In [1]: import numpy as np

In [2]: from numpy import linalg as LA

In [3]: np.set_printoptions(suppress=True, linewidth=140)

In [4]: rnd = lambda a: np.round(a, 2) + 0

In [5]: M = np.loadtxt("out18.csv", delimiter=",")

In [6]: M
Out[6]: 
array([[ 1., -2.,  1., -2.,  1., -2.],
       [ 2., -5.,  2., -5.,  2., -5.],
       [-2.,  3., -2.,  3., -2.,  3.],
       [ 1., -2.,  1., -2.,  1., -2.],
       [ 2., -5.,  2., -5.,  2., -5.],
       [-2.,  3., -2.,  3., -2.,  3.]])

In [7]: # column 2 repeats column 0

In [8]: left, sig, Vh = LA.svd(M)

In [9]: np.argmax(sig[:-1] / (sig[1:] + 1e-6)) + 1
Out[9]: np.int64(2)

In [10]: rnd(sig)
Out[10]: array([16.72,  1.52,  0.  ,  0.  ,  0.  ,  0.  ])

In [11]: A2 = left[:, :2] @ np.diag(sig[:2]) @ Vh[:2]

In [12]: rnd(LA.norm(M - A2) / LA.norm(M))
Out[12]: np.float64(0.0)

In [13]: LA.matrix_rank(A2)
Out[13]: np.int64(2)

In [14]: LA.lstsq(M[:-1].T, M[-1])[2]
Out[14]: np.int32(2)

In [15]: np.unique(M.round(6), axis=0).shape
Out[15]: (3, 6)

In [16]: np.abs(np.diag(LA.qr(M)[1])) > 1e-9
Out[16]: array([ True,  True, False, False, False, False])

In [17]: rnd(LA.norm(M, 2) / LA.norm(M))
Out[17]: np.float64(1.0)

In [18]: LA.cond(M) > 100
Out[18]: np.True_

In [19]: np.argsort(-LA.norm(M, axis=0).round(6), kind="stable")[:3]
Out[19]: array([1, 3, 5])

In [20]: m1 = np.array([[9.0, 8.0, 7.0, 7.0, 7.0, 0.0],
    ...:     [7.0, 4.0, 5.0, 9.0, 8.0, 0.0],
    ...:     [7.0, 2.0, 5.0, 9.0, 7.0, 0.0],
    ...:     [3.0, 6.0, 6.0, 9.0, 0.0, 0.0],
    ...:     [0.0, 3.0, 7.0, 0.0, 3.0, 0.0],
    ...:     [0.0, 0.0, 0.0, 0.0, 0.0, -8.0]])

In [21]: rnd(np.sort(LA.eigvals(m1).real))
Out[21]: array([-8.  , -7.12,  2.21,  2.21,  5.13, 27.57])

In [22]: np.flatnonzero(LA.matrix_power((m1 != 0) + (m1.T != 0) + np.eye(6), 6)[0])
Out[22]: array([0, 1, 2, 3, 4])

In [23]: (m1 != 0).astype(int)
Out[23]: 
array([[1, 1, 1, 1, 1, 0],
       [1, 1, 1, 1, 1, 0],
       [1, 1, 1, 1, 1, 0],
       [1, 1, 1, 1, 0, 0],
       [0, 1, 1, 0, 1, 0],
       [0, 0, 0, 0, 0, 1]])

In [24]: (LA.matrix_power((m1 != 0) + (m1.T != 0) + np.eye(6), 6) > 0).astype(int)
Out[24]: 
array([[1, 1, 1, 1, 1, 0],
       [1, 1, 1, 1, 1, 0],
       [1, 1, 1, 1, 1, 0],
       [1, 1, 1, 1, 1, 0],
       [1, 1, 1, 1, 1, 0],
       [0, 0, 0, 0, 0, 1]])

In [25]: x = np.array([3, -2, 1, -2, 1, -1])

In [26]: rhs = m1 @ x

In [27]: beta, lr = np.zeros(6), 1 / LA.norm(m1, 2) ** 2

In [28]: for i in range(50):
    ...:     beta -= lr * m1.T @ (m1 @ beta - rhs)
    ...:     if i % 10 == 0: print(i, round(LA.norm(m1 @ beta - rhs), 2))
    ...: 
0 21.07
10 12.32
20 7.61
30 5.12
40 3.88

In [29]: rnd(LA.cond(m1))
Out[29]: np.float64(28.86)

In [30]: rnd(beta)
Out[30]: array([ 1.13, -0.72, -0.11, -1.33,  2.19, -0.98])

In [31]: A2 = np.array([[2, 2, 3, 0, 3],
    ...:     [0, 2, 2, 3, 3],
    ...:     [1, 0, 1, 2, 0],
    ...:     [0, 2, 0, 1, 1],
    ...:     [3, 1, 0, 0, 0]])

In [32]: A = A2 + A2.T

In [33]: A
Out[33]: 
array([[4, 2, 4, 0, 6],
       [2, 4, 2, 5, 4],
       [4, 2, 2, 2, 0],
       [0, 5, 2, 2, 1],
       [6, 4, 0, 1, 0]])

In [34]: A.sum(axis=1)
Out[34]: array([16, 17, 10, 10, 11])

In [35]: A.sum(axis=0)
Out[35]: array([16, 17, 10, 10, 11])

In [36]: rnd(LA.eigvalsh(A).min())
Out[36]: np.float64(-5.8)

In [37]: [round(float(LA.det(A[:i, :i])), 2) + 0 for i in range(1, 6)]
Out[37]: [4.0, 12.0, -24.0, 104.0, 1968.0]

In [38]: feats = np.loadtxt("layer8.csv", delimiter=",")

In [39]: feats
Out[39]: 
array([[ 0.22,  0.32,  0.28, -0.29,  0.19, -0.03],
       [ 1.14,  2.43,  2.4 , -2.39,  1.1 ,  0.  ],
       [-0.43, -0.87, -0.84,  0.93, -0.5 , -0.05],
       [ 1.22,  2.46,  2.53, -2.51,  1.28, -0.02],
       [ 0.24,  0.34,  0.4 , -0.4 ,  0.24, -0.05],
       [-0.17, -0.36, -0.34,  0.38, -0.22,  0.03],
       [-0.48, -0.96, -0.93,  0.88, -0.43,  0.03],
       [ 1.01,  1.93,  1.91, -1.84,  0.98,  0.04],
       [-0.07, -0.08, -0.18,  0.05, -0.02, -0.01],
       [ 0.72,  1.5 ,  1.5 , -1.46,  0.72,  0.03],
       [-0.33, -0.83, -0.77,  0.88, -0.4 ,  0.  ],
       [-1.72, -3.45, -3.45,  3.54, -1.75,  0.01],
       [-0.45, -0.91, -0.94,  0.81, -0.53,  0.02],
       [ 0.64,  1.38,  1.32, -1.38,  0.6 ,  0.  ],
       [ 1.35,  2.55,  2.72, -2.77,  1.37, -0.01],
       [ 0.13,  0.36,  0.3 , -0.27,  0.07, -0.01],
       [-0.06, -0.25, -0.21,  0.31,  0.  , -0.02],
       [ 1.16,  2.46,  2.4 , -2.48,  1.11,  0.  ],
       [-1.24, -2.62, -2.61,  2.62, -1.3 ,  0.02],
       [-0.09, -0.13, -0.19,  0.17, -0.11,  0.03],
       [ 0.01, -0.03,  0.06,  0.03,  0.08, -0.05],
       [-1.55, -3.11, -3.1 ,  2.99, -1.45,  0.02]])

In [40]: A2 = feats / LA.norm(feats, axis=1, keepdims=True)

In [41]: gram = A2 @ A2.T

In [42]: rnd(LA.norm(A2, axis=1))
Out[42]: array([1., 1., 1., 1., 1., 1., 1., 1., 1., 1., 1., 1., 1., 1., 1., 1., 1., 1., 1., 1., 1., 1.])

In [43]: (gram - 2 * np.eye(22)).round(6).argmax(axis=1)
Out[43]: array([ 4, 17, 11, 14, 14, 11, 21,  9, 12,  1, 18, 18, 21, 17,  3, 13, 10, 13, 11,  5,  4,  6])

In [44]: rnd(np.degrees(np.arccos(np.clip(gram[1, 0], -1, 1))))
Out[44]: np.float64(9.59)

In [45]: x = np.array([-4, 6, -4, -9, -3, 7])

In [46]: LA.norm(feats @ x) <= LA.norm(feats, 2) * LA.norm(x) + 1e-9
Out[46]: np.True_

In [47]: A2 = np.array([[1, 3, 2, -1, 0, -2, -3, -1, 3],
    ...:     [-1, 0, 3, 1, 1, -1, 0, -3, 1],
    ...:     [3, -3, -2, 3, 1, -2, 1, -2, -2],
    ...:     [0, -2, 3, -3, 1, -1, -3, 1, -2],
    ...:     [-3, -2, 3, -2, 1, 2, 1, -1, 3],
    ...:     [2, 2, 2, 0, -1, -1, -3, -3, 3],
    ...:     [-2, -2, 1, -1, -1, 1, 2, -3, 2],
    ...:     [0, -2, -3, 3, 2, 2, 3, 2, 0],
    ...:     [0, 0, 3, 3, 1, -3, -3, -3, -1]])

In [48]: data = np.triu(A2, 1)

In [49]: data
Out[49]: 
array([[ 0,  3,  2, -1,  0, -2, -3, -1,  3],
       [ 0,  0,  3,  1,  1, -1,  0, -3,  1],
       [ 0,  0,  0,  3,  1, -2,  1, -2, -2],
       [ 0,  0,  0,  0,  1, -1, -3,  1, -2],
       [ 0,  0,  0,  0,  0,  2,  1, -1,  3],
       [ 0,  0,  0,  0,  0,  0, -3, -3,  3],
       [ 0,  0,  0,  0,  0,  0,  0, -3,  2],
       [ 0,  0,  0,  0,  0,  0,  0,  0,  0],
       [ 0,  0,  0,  0,  0,  0,  0,  0,  0]])

In [50]: # row 8 repeats row 7

In [51]: r = LA.matrix_rank(data)

In [52]: r
Out[52]: np.int64(7)

In [53]: ns = LA.svd(data)[2][r:].T

In [54]: rnd(ns @ ns.T)
Out[54]: 
array([[ 1.  ,  0.  ,  0.  ,  0.  ,  0.  ,  0.  ,  0.  ,  0.  ,  0.  ],
       [ 0.  ,  0.23,  0.07,  0.04, -0.2 ,  0.26, -0.07, -0.13, -0.2 ],
       [ 0.  ,  0.07,  0.02,  0.01, -0.06,  0.08, -0.02, -0.04, -0.06],
       [ 0.  ,  0.04,  0.01,  0.01, -0.04,  0.05, -0.01, -0.03, -0.04],
       [ 0.  , -0.2 , -0.06, -0.04,  0.17, -0.23,  0.06,  0.11,  0.17],
       [ 0.  ,  0.26,  0.08,  0.05, -0.23,  0.3 , -0.08, -0.15, -0.23],
       [ 0.  , -0.07, -0.02, -0.01,  0.06, -0.08,  0.02,  0.04,  0.06],
       [ 0.  , -0.13, -0.04, -0.03,  0.11, -0.15,  0.04,  0.08,  0.11],
       [ 0.  , -0.2 , -0.06, -0.04,  0.17, -0.23,  0.06,  0.11,  0.17]])

In [55]: [int(LA.matrix_rank(np.delete(data, i, axis=0))) for i in range(9)]
Out[55]: [6, 6, 6, 6, 6, 6, 6, 7, 7]

In [56]: rng = np.random.default_rng(7516)

In [57]: z = rng.permutation(9)

In [58]: z
Out[58]: array([2, 3, 4, 5, 8, 0, 6, 1, 7])

In [59]: A2 = data[z][:, z]

In [60]: rnd(LA.det(A2)), rnd(LA.det(data[z]))
Out[60]: (np.float64(0.0), np.float64(0.0))

In [61]: rnd(np.sort(np.abs(LA.eigvals(A2))))
Out[61]: array([0., 0., 0., 0., 0., 0., 0., 0., 0.])

In [62]: W0 = np.loadtxt("run4.csv", delimiter=",")

In [63]: W0
Out[63]: 
array([[ 1., -1.,  1., -1., -1.,  1., -1.,  1.],
       [ 1., -1.,  1., -1.,  1., -1.,  1., -1.],
       [ 1.,  1.,  1.,  1.,  1.,  1.,  1.,  1.],
       [ 1., -1., -1.,  1.,  1., -1., -1.,  1.],
       [ 1.,  1., -1., -1., -1., -1.,  1.,  1.],
       [ 1.,  1., -1., -1.,  1.,  1., -1., -1.]])

In [64]: A2 = W0 / LA.norm(W0, axis=1, keepdims=True)

In [65]: gram = A2 @ A2.T

In [66]: np.degrees(np.arccos(np.clip(gram[2, 5], -1, 1)))
Out[66]: np.float64(90.0)

In [67]: rnd(gram)
Out[67]: 
array([[1., 0., 0., 0., 0., 0.],
       [0., 1., 0., 0., 0., 0.],
       [0., 0., 1., 0., 0., 0.],
       [0., 0., 0., 1., 0., 0.],
       [0., 0., 0., 0., 1., 0.],
       [0., 0., 0., 0., 0., 1.]])

In [68]: rnd(LA.norm(A2, axis=1))
Out[68]: array([1., 1., 1., 1., 1., 1.])

In [69]: F = np.loadtxt("case9.csv", delimiter=",")

In [70]: rnd(F)
Out[70]: 
array([[-2.5 ,  3.11, -1.19,  5.52, -1.26, -3.96, -5.9 ],
       [-3.3 ,  2.95,  0.24,  3.89, -0.71, -4.99, -6.31],
       [-4.04,  2.38,  2.21,  1.14,  0.13, -5.85, -6.14],
       [-3.64,  0.1 ,  5.18, -4.97,  1.78, -4.85, -2.92],
       [-1.35,  3.03, -2.75,  6.94, -1.78, -2.43, -4.92],
       [-4.08,  2.3 ,  2.38,  0.87,  0.21, -5.89, -6.08],
       [-3.96,  0.63,  4.81, -3.85,  1.51, -5.38, -3.85],
       [-1.24, -2.04,  4.98, -7.75,  2.29, -1.21,  1.66],
       [-4.19,  1.32,  4.08, -2.17,  1.07, -5.83, -4.91],
       [ 3.32,  0.32, -5.37,  5.73, -1.96,  4.34,  2.14],
       [-0.1 , -2.6 ,  4.2 , -7.76,  2.17,  0.41,  3.25],
       [ 4.14, -2.17, -2.69, -0.38, -0.36,  5.94,  5.95],
       [ 3.75, -0.27, -5.08,  4.63, -1.7 ,  5.03,  3.22],
       [ 2.54, -3.11,  1.12, -5.45,  1.23,  4.02,  5.93],
       [ 4.21, -1.42, -3.96,  1.92, -1.  ,  5.88,  5.04],
       [ 4.09, -2.28, -2.43, -0.8 , -0.23,  5.9 ,  6.06],
       [ 1.93,  1.59, -5.3 ,  7.43, -2.28,  2.22, -0.55],
       [-0.26,  2.74, -3.89,  7.65, -2.1 , -0.91, -3.7 ],
       [-3.86,  2.59,  1.62,  2.03, -0.14, -5.66, -6.28],
       [ 1.43, -3.05,  2.65, -6.87,  1.75,  2.53,  5.  ],
       [ 4.15, -1.12, -4.32,  2.69, -1.21,  5.73,  4.62],
       [-3.91,  0.53,  4.89, -4.07,  1.56, -5.29, -3.68],
       [ 1.5 , -3.06,  2.56, -6.8 ,  1.72,  2.63,  5.07],
       [-0.93, -2.21,  4.8 , -7.81,  2.27, -0.77,  2.11],
       [ 4.01, -2.42, -2.09, -1.32, -0.08,  5.82,  6.17],
       [ 3.65, -0.12, -5.17,  4.93, -1.77,  4.87,  2.95],
       [ 3.87, -2.59, -1.63, -2.01,  0.13,  5.67,  6.28],
       [ 1.42, -3.05,  2.66, -6.88,  1.75,  2.52,  4.99],
       [-3.79,  0.32,  5.04, -4.51,  1.67, -5.09, -3.32],
       [ 3.67, -2.76, -1.09, -2.78,  0.36,  5.44,  6.34],
       [ 4.19, -1.33, -4.07,  2.15, -1.06,  5.84,  4.92],
       [-2.56, -1.09,  5.45, -6.89,  2.2 , -3.16, -0.57],
       [ 4.12, -1.04, -4.42,  2.9 , -1.26,  5.68,  4.49],
       [ 2.11, -3.12,  1.77, -6.1 ,  1.46,  3.45,  5.61],
       [ 0.83,  2.26, -4.74,  7.82, -2.26,  0.62, -2.26],
       [-1.19,  3.  , -2.93,  7.08, -1.83, -2.21, -4.76],
       [-4.22,  1.57,  3.74, -1.48,  0.88, -5.93, -5.25]])

In [71]: # null space of dimension 5

In [72]: left, sig, Vh = LA.svd(F)

In [73]: rnd(sig)
Out[73]: array([46.17, 39.61,  0.  ,  0.  ,  0.  ,  0.  ,  0.  ])

In [74]: A2 = left[:, :2] @ np.diag(sig[:2]) @ Vh[:2]

In [75]: rnd(LA.norm(F - A2) / LA.norm(F))
Out[75]: np.float64(0.0)

In [76]: C = F[[30, 17]].astype(float)

In [77]: for _ in range(3):
    ...:     z = LA.norm(F[:, None] - C, axis=-1).argmin(axis=1)
    ...:     C = np.array([F[z == j].mean(axis=0) for j in range(2)])
    ...: 

In [78]: z
Out[78]: array([1, 1, 1, 1, 1, 1, 1, 0, 1, 0, 0, 0, 0, 0, 0, 0, 1, 1, 1, 0, 0, 1, 0, 0, 0, 0, 0, 0, 1, 0, 0, 1, 0, 0, 1, 1, 1])

In [79]: rnd(C)
Out[79]: 
array([[ 2.7 , -1.97, -0.88, -1.89,  0.22,  3.99,  4.59],
       [-2.59,  1.73,  1.11,  1.32, -0.08, -3.8 , -4.2 ]])

In [80]: np.bincount(z)
Out[80]: array([20, 17])

In [81]: r = LA.matrix_rank(F)

In [82]: r
Out[82]: np.int64(2)

In [83]: ns = LA.svd(F)[2][r:].T

In [84]: np.allclose(F @ ns, 0)
Out[84]: True

In [85]: [int(LA.matrix_rank(F[:, :j + 1])) for j in range(7)]
Out[85]: [1, 2, 2, 2, 2, 2, 2]

In [86]: rnd(ns @ ns.T)
Out[86]: 
array([[ 0.82,  0.07,  0.15, -0.05,  0.03, -0.25, -0.23],
       [ 0.07,  0.9 ,  0.05, -0.18,  0.04,  0.11,  0.18],
       [ 0.15,  0.05,  0.7 ,  0.36, -0.12,  0.19,  0.05],
       [-0.05, -0.18,  0.36,  0.39,  0.18, -0.03,  0.2 ],
       [ 0.03,  0.04, -0.12,  0.18,  0.95,  0.04, -0.03],
       [-0.25,  0.11,  0.19, -0.03,  0.04,  0.64, -0.34],
       [-0.23,  0.18,  0.05,  0.2 , -0.03, -0.34,  0.6 ]])

In [87]: [int(LA.matrix_rank(np.delete(F, i, axis=0))) for i in range(37)]
Out[87]: 
[2,
 2,
 2,
 2,
 2,
 2,
 2,
 2,
 2,
 2,
 2,
 2,
 2,
 2,
 2,
 2,
 2,
 2,
 2,
 2,
 2,
 2,
 2,
 2,
 2,
 2,
 2,
 2,
 2,
 2,
 2,
 2,
 2,
 2,
 2,
 2,
 2]

In [88]: [int(LA.matrix_rank(F[:i])) for i in range(1, len(F) + 1)]
Out[88]: 
[1,
 2,
 2,
 2,
 2,
 2,
 2,
 2,
 2,
 2,
 2,
 2,
 2,
 2,
 2,
 2,
 2,
 2,
 2,
 2,
 2,
 2,
 2,
 2,
 2,
 2,
 2,
 2,
 2,
 2,
 2,
 2,
 2,
 2,
 2,
 2,
 2]

In [89]: arr = np.array([[2, 0, 1, 0, 3],
    ...:     [2, 2, 2, 1, 0],
    ...:     [0, 2, 1, 3, 3],
    ...:     [3, 2, 3, 1, 3],
    ...:     [0, 3, 3, 2, 0],
    ...:     [1, 3, 2, 3, 3]]) * (rng.random((6, 5)) < 0.3)

In [90]: arr
Out[90]: 
array([[2, 0, 0, 0, 0],
       [0, 0, 0, 0, 0],
       [0, 0, 1, 3, 3],
       [0, 2, 0, 0, 0],
       [0, 0, 0, 0, 0],
       [0, 0, 0, 0, 0]])

In [91]: # row 4 repeats row 1

In [92]: left, sig, Vh = LA.svd(arr)

In [93]: np.argmax(sig[:-1] / (sig[1:] + 1e-6)) + 1
Out[93]: np.int64(3)

In [94]: rnd(sig)
Out[94]: array([4.36, 2.  , 2.  , 0.  , 0.  ])

In [95]: A2 = left[:, :3] @ np.diag(sig[:3]) @ Vh[:3]

In [96]: LA.matrix_rank(A2)
Out[96]: np.int64(3)

In [97]: rnd(LA.norm(arr - A2, 2)), sig[3]
Out[97]: (np.float64(0.0), np.float64(0.0))

In [98]: rnd(A2)
Out[98]: 
array([[2., 0., 0., 0., 0.],
       [0., 0., 0., 0., 0.],
       [0., 0., 1., 3., 3.],
       [0., 2., 0., 0., 0.],
       [0., 0., 0., 0., 0.],
       [0., 0., 0., 0., 0.]])

In [99]: LA.matrix_rank(arr, rtol=0.05)
Out[99]: np.int64(3)
